>>> import numpy as np
>>> np.set_printoptions(suppress=True, linewidth=100)
>>> W0 = np.load("case8.npy")
>>> W0.round(2)
array([[ 0.01,  0.04,  0.04,  0.05, -0.04, -0.03],
       [ 0.04,  0.19,  0.29,  0.15, -0.19, -0.08],
       [ 0.04,  0.29,  0.83, -0.16, -0.14,  0.1 ],
       [ 0.05,  0.15, -0.16,  0.54, -0.33, -0.3 ],
       [-0.04, -0.19, -0.14, -0.33,  0.27,  0.18],
       [-0.03, -0.08,  0.1 , -0.3 ,  0.18,  0.16]])
>>> # looks like rank 2
>>> U, sigma, VT = np.linalg.svd(W0)
>>> np.argmax(sigma[:-1] / (sigma[1:] + 1e-6)) + 1
np.int64(2)
>>> B = U[:, :2] @ np.diag(sigma[:2]) @ VT[:2]
>>> np.linalg.matrix_rank(W0, rtol=0.05)
np.int64(2)
>>> round(float(np.linalg.norm(W0 - B) / np.linalg.norm(W0)), 2)
0.0
>>> np.linalg.matrix_rank(B)
np.int64(2)
>>> print(np.unique(W0.round(6), axis=0).shape)
(6, 6)
>>> np.allclose(W0[:-1].T @ np.linalg.lstsq(W0[:-1].T, W0[-1])[0], W0[-1])
True
>>> np.linalg.lstsq(W0[:-1].T, W0[-1])[2]
np.int32(2)
>>> print(np.round((W0 + W0.T) / 2, 2))
[[ 0.01  0.04  0.04  0.05 -0.04 -0.03]
 [ 0.04  0.19  0.29  0.15 -0.19 -0.08]
 [ 0.04  0.29  0.83 -0.16 -0.14  0.1 ]
 [ 0.05  0.15 -0.16  0.54 -0.33 -0.3 ]
 [-0.04 -0.19 -0.14 -0.33  0.27  0.18]
 [-0.03 -0.08  0.1  -0.3   0.18  0.16]]
>>> np.allclose(W0 @ W0.T, W0.T @ W0)
True
>>> round(float(np.linalg.det(W0)), 2)
0.0
>>> np.round(np.sort(np.abs(np.linalg.eigvals(W0))), 2) + 0
array([0., 0., 0., 0., 1., 1.])
>>> assert W0 == W0.T
Traceback (most recent call last):
  File "<python-input-18>", line 1, in <module>
    assert W0 == W0.T
           ^^^^^^^^^^
ValueError: The truth value of an array with more than one element is ambiguous. Use a.any() or a.all()
>>> U, sigma, VT = np.linalg.svd(W0)
>>> evecs = VT[:(sigma > 1e-8).sum()]
>>> rng = np.random.default_rng(754819)
>>> x0 = W0[5] + 2 * W0[1] + rng.integers(2) * np.eye(6)[3]
>>> print(x0.round(2) + 0)
[ 0.04  0.3   0.68  0.01 -0.21  0.  ]
>>> np.allclose(evecs.T @ evecs @ x0, x0)
True
>>> np.round(np.diag(evecs.T @ evecs), 2)
array([0.01, 0.19, 0.83, 0.54, 0.27, 0.16])
>>> np.round(evecs.T @ evecs, 2)
array([[ 0.01,  0.04,  0.04,  0.05, -0.04, -0.03],
       [ 0.04,  0.19,  0.29,  0.15, -0.19, -0.08],
       [ 0.04,  0.29,  0.83, -0.16, -0.14,  0.1 ],
       [ 0.05,  0.15, -0.16,  0.54, -0.33, -0.3 ],
       [-0.04, -0.19, -0.14, -0.33,  0.27,  0.18],
       [-0.03, -0.08,  0.1 , -0.3 ,  0.18,  0.16]])
>>> round(float(np.linalg.norm(x0 - evecs.T @ evecs @ x0)), 2)
0.0
>>> rk = np.linalg.matrix_rank(W0)
>>> rk
np.int64(2)
>>> null = np.linalg.svd(W0)[2][rk:].T
>>> [int(np.linalg.matrix_rank(np.delete(W0, i, axis=0))) for i in range(6)]
[2, 2, 2, 2, 2, 2]
>>> K, _ = np.linalg.qr(np.array([[-1.6, 0.3, 1.3, -0.7, -0.9, 1.2],
...     [1.5, 0.5, 1.7, -0.2, -0.8, -0.7],
...     [-0.2, -2.7, 0.2, 1.1, 0.0, 2.8],
...     [0.6, 0.2, -0.1, 1.4, -1.5, -0.6],
...     [-0.5, 1.1, -0.5, -0.3, 3.5, -0.1],
...     [-0.5, 0.0, -1.1, -0.5, 0.3, 0.5]]))
>>> K.round(2)
array([[-0.67, -0.14, -0.67, -0.14,  0.17,  0.18],
       [ 0.63, -0.13, -0.57,  0.23, -0.15,  0.42],
       [-0.08,  0.9 , -0.11, -0.11, -0.33,  0.21],
       [ 0.25, -0.05,  0.09, -0.88,  0.24,  0.31],
       [-0.21, -0.38,  0.17, -0.17, -0.84,  0.21],
       [-0.21, -0.01,  0.41,  0.33,  0.26,  0.78]])
>>> print(np.round((K + K.T) / 2, 2))
[[-0.67  0.25 -0.38  0.05 -0.02 -0.02]
 [ 0.25 -0.13  0.16  0.09 -0.27  0.21]
 [-0.38  0.16 -0.11 -0.01 -0.08  0.31]
 [ 0.05  0.09 -0.01 -0.88  0.03  0.32]
 [-0.02 -0.27 -0.08  0.03 -0.84  0.24]
 [-0.02  0.21  0.31  0.32  0.24  0.78]]
>>> np.round(np.sort(np.abs(np.linalg.eigvals(K))), 2)
array([1., 1., 1., 1., 1., 1.])
>>> labels = rng.permutation(6)
>>> labels
array([3, 2, 5, 1, 4, 0])
>>> B = K[labels][:, labels]
>>> round(float(np.linalg.det(B)), 2), round(np.linalg.det(K[labels]), 2)
(-1.0, np.float64(-1.0))
>>> np.round(np.diag(B), 2)
array([-0.88, -0.11,  0.78, -0.13, -0.84, -0.67])
>>> x0 = np.array([0, 3, -1, 2, -1, 0])
>>> target = K @ x0
>>> print(target.round(2))
[-0.2   0.79  2.93 -2.25 -0.82 -0.05]
>>> np.round(np.linalg.solve(K, K[:, 5]), 2) + 0
array([0., 0., 0., 0., 0., 1.])
>>> print(np.round(np.linalg.solve(K, target + K[:, 3]), 2) + 0)
[ 0.  3. -1.  3. -1.  0.]
>>> B = np.linalg.invert(K)
Traceback (most recent call last):
  File "<python-input-46>", line 1, in <module>
    B = np.linalg.invert(K)
        ^^^^^^^^^^^^^^^^
AttributeError: module 'numpy.linalg' has no attribute 'invert'
>>> B = np.linalg.inv(K)
>>> np.round(np.linalg.inv(B), 2)
array([[-0.67, -0.14, -0.67, -0.14,  0.17,  0.18],
       [ 0.63, -0.13, -0.57,  0.23, -0.15,  0.42],
       [-0.08,  0.9 , -0.11, -0.11, -0.33,  0.21],
       [ 0.25, -0.05,  0.09, -0.88,  0.24,  0.31],
       [-0.21, -0.38,  0.17, -0.17, -0.84,  0.21],
       [-0.21, -0.01,  0.41,  0.33,  0.26,  0.78]])
>>> print(np.round(np.linalg.cond(K), 2))
1.0
>>> A = np.loadtxt("x.csv", delimiter=",")
>>> A.round(2)
array([[ 10.55, -11.29,   5.81,  11.29],
       [ -6.77, -10.92,  10.76,  10.92],
       [-19.32,   1.26,   4.85,  -1.26],
       [-17.29,  -3.92,   8.38,   3.92],
       [ -9.39,  -9.91,  10.75,   9.91],
       [-16.43,  -4.99,   8.96,   4.99],
       [ -9.82,  -9.71,  10.72,   9.71],
       [ 14.78,  -9.3 ,   2.93,   9.3 ],
       [ 17.36,  -7.02,   0.34,   7.02],
       [ -8.37, -10.33,  10.78,  10.33],
       [ 19.07,  -3.79,  -2.76,   3.79],
       [ 18.28,  -5.69,  -1.01,   5.69]])
>>> # looks like rank 2
>>> labels = A[:, 2] > np.median(A[:, 2])
>>> u = A[labels].mean(axis=0) - A[~labels].mean(axis=0)
>>> np.argsort(-np.abs(u).round(6), kind="stable")
array([0, 2, 1, 3])
>>> print(np.round((((A - A.mean(axis=0)) @ u > 0) == labels).mean(), 2))
0.92
>>> u.round(2)
array([-21.47,  -2.33,   8.37,   2.33])
>>> np.linalg.cond(A) > 100
np.True_
>>> print(np.round(np.linalg.norm(A, 2) / np.linalg.norm(A), 2))
0.77
>>> B = A / np.linalg.norm(A, axis=1, keepdims=True)
>>> cov = B @ B.T
>>> print(np.round(np.linalg.norm(B, axis=1), 2))
[1. 1. 1. 1. 1. 1. 1. 1. 1. 1. 1. 1.]
>>> np.argwhere(np.triu(np.abs(cov) > 0.95, 1))
array([[ 0,  7],
       [ 1,  4],
       [ 1,  6],
       [ 1,  9],
       [ 2, 10],
       [ 3,  5],
       [ 4,  6],
       [ 4,  9],
       [ 6,  9],
       [ 7,  8],
       [ 8, 10],
       [ 8, 11],
       [10, 11]])
>>> (np.abs(cov) > 0.9).astype(int)
array([[1, 0, 0, 0, 0, 0, 0, 1, 0, 0, 0, 0],
       [0, 1, 0, 0, 1, 0, 1, 0, 0, 1, 0, 0],
       [0, 0, 1, 1, 0, 0, 0, 0, 0, 0, 1, 1],
       [0, 0, 1, 1, 0, 1, 0, 0, 0, 0, 0, 0],
       [0, 1, 0, 0, 1, 0, 1, 0, 0, 1, 0, 0],
       [0, 0, 0, 1, 0, 1, 0, 0, 0, 0, 0, 0],
       [0, 1, 0, 0, 1, 0, 1, 0, 0, 1, 0, 0],
       [1, 0, 0, 0, 0, 0, 0, 1, 1, 0, 0, 1],
       [0, 0, 0, 0, 0, 0, 0, 1, 1, 0, 1, 1],
       [0, 1, 0, 0, 1, 0, 1, 0, 0, 1, 0, 0],
       [0, 0, 1, 0, 0, 0, 0, 0, 1, 0, 1, 1],
       [0, 0, 1, 0, 0, 0, 0, 1, 1, 0, 1, 1]])
>>> np.round(np.degrees(np.arccos(np.clip(cov[2, 4], -1, 1))), 2)
np.float64(58.57)
>>> print(cov[2].round(2))
[-0.51  0.39  1.    0.91  0.52  0.87  0.54 -0.74 -0.88  0.47 -0.98 -0.93]
>>> (cov - 2 * np.eye(12)).round(6).argmax(axis=1)
array([ 7,  9,  3,  5,  6,  3,  4,  8, 11,  4, 11,  8])
>>> U, sigma, VT = np.linalg.svd(A)
>>> np.argmax(sigma[:-1] / (sigma[1:] + 1e-6)) + 1
np.int64(2)
>>> B = U[:, :2] @ np.diag(sigma[:2]) @ VT[:2]
>>> print(np.round(np.abs(A - B).max(), 2))
0.0
>>> F = np.load("w.npy")
>>> F
array([[2, 1, 2, 1],
       [0, 0, 0, 0],
       [2, 1, 2, 1],
       [0, 0, 0, 0]])
>>> np.round(np.trace(np.linalg.pinv(F) @ F), 2)
np.float64(1.0)
>>> np.linalg.lstsq(F[:-1].T, F[-1])[2]
np.int32(1)
>>> np.unique(F.round(6), axis=0).shape
(2, 4)
>>> np.abs(np.diag(np.linalg.qr(F)[1])) > 1e-9
array([ True, False, False, False])
>>> print(np.allclose(F[:-1].T @ np.linalg.lstsq(F[:-1].T, F[-1])[0], F[-1]))
True
